% python3 -q
>>> import numpy as np
>>> import numpy.linalg as la
>>> np.set_printoptions(precision=1, suppress=True, linewidth=120)
>>> m1 = np.load("x.npy")
>>> print(m1)
[[-8 -5  0  0]
 [-9 -9  0  0]
 [ 0  0 -8 -5]
 [ 0  0 -9 -9]]
>>> Q, Rm = la.qr(m1)
>>> print(Q)
[[-0.7 -0.7  0.   0. ]
 [-0.7  0.7  0.   0. ]
 [ 0.  -0.  -0.7 -0.7]
 [ 0.  -0.  -0.7  0.7]]
>>> print(Q.shape, Rm.shape)
(4, 4) (4, 4)
>>> print(Q @ Rm)
[[-8. -5.  0.  0.]
 [-9. -9.  0.  0.]
 [ 0.  0. -8. -5.]
 [ 0.  0. -9. -9.]]
>>> print(np.round(Q.T @ Q, 1) + 0)
[[1. 0. 0. 0.]
 [0. 1. 0. 0.]
 [0. 0. 1. 0.]
 [0. 0. 0. 1.]]
>>> print((la.matrix_power((Q != 0) + (Q.T != 0) + np.eye(4), 4) > 0).astype(int))
[[1 1 0 0]
 [1 1 0 0]
 [0 0 1 1]
 [0 0 1 1]]
>>> print(np.flatnonzero(la.matrix_power((Q != 0) + (Q.T != 0) + np.eye(4), 4)[0]))
[0 1]
>>> print(np.round(la.det(Q), 1))
1.0
>>> mat = np.load("sample5.npy")
>>> print(mat)
[[ 29.7  91.1  90.9  77.8  89.7  -9.9]
 [ 30.1  88.6  89.3  79.3  88.9  -8.7]
 [ 29.4  89.8  89.9  79.9  87.7 -10.6]
 [ 32.2  91.1  89.8  79.8  90.8 -11.3]
 [ 28.7  90.4  89.8  80.4  89.8  -8.7]
 [ 29.5  90.4  90.   79.2  90.7 -10. ]
 [ 29.1  88.4  89.5  76.8  89.4 -10.4]
 [ 31.1  91.4  89.4  79.7  90.   -9.6]
 [ 29.1  88.2  89.3  80.3  89.1 -10.7]
 [ 29.   91.1  88.7  80.2  88.6  -9.9]
 [ 30.4  88.9  92.   80.9  90.4 -10.1]
 [ 29.1  88.5  91.   81.5  87.9  -9.5]
 [ 31.8  89.6  88.7  82.4  90.6  -9.6]
 [ 29.7  89.1  91.6  79.3  90.  -11. ]
 [ 30.4  90.1  90.3  81.3  92.1  -9.8]
 [ 30.4  89.1  90.   81.   89.5  -9.8]
 [ 30.1  89.6  90.6  79.8  88.7  -9. ]
 [ 31.6  88.9  88.4  80.8  89.6 -10.9]
 [ 29.3  91.1  90.2  80.9  91.1  -9.4]]
>>> def softmax(z):
...     e = np.exp(z - z.max(axis=-1, keepdims=True))
...     return e / e.sum(axis=-1, keepdims=True)
... 
>>> print(np.round(softmax(10 * mat[9]), 1) + 0)
[0. 1. 0. 0. 0. 0.]
>>> print(softmax(mat).sum(axis=1))
[1. 1. 1. 1. 1. 1. 1. 1. 1. 1. 1. 1. 1. 1. 1. 1. 1. 1. 1.]
>>> S = mat @ mat.T / np.sqrt(6)
>>> print(softmax(S).round(6).argmax(axis=1))
[14 14 14 14 14 14 14 14 14 14 14 14 14 14 14 14 14 14 14]
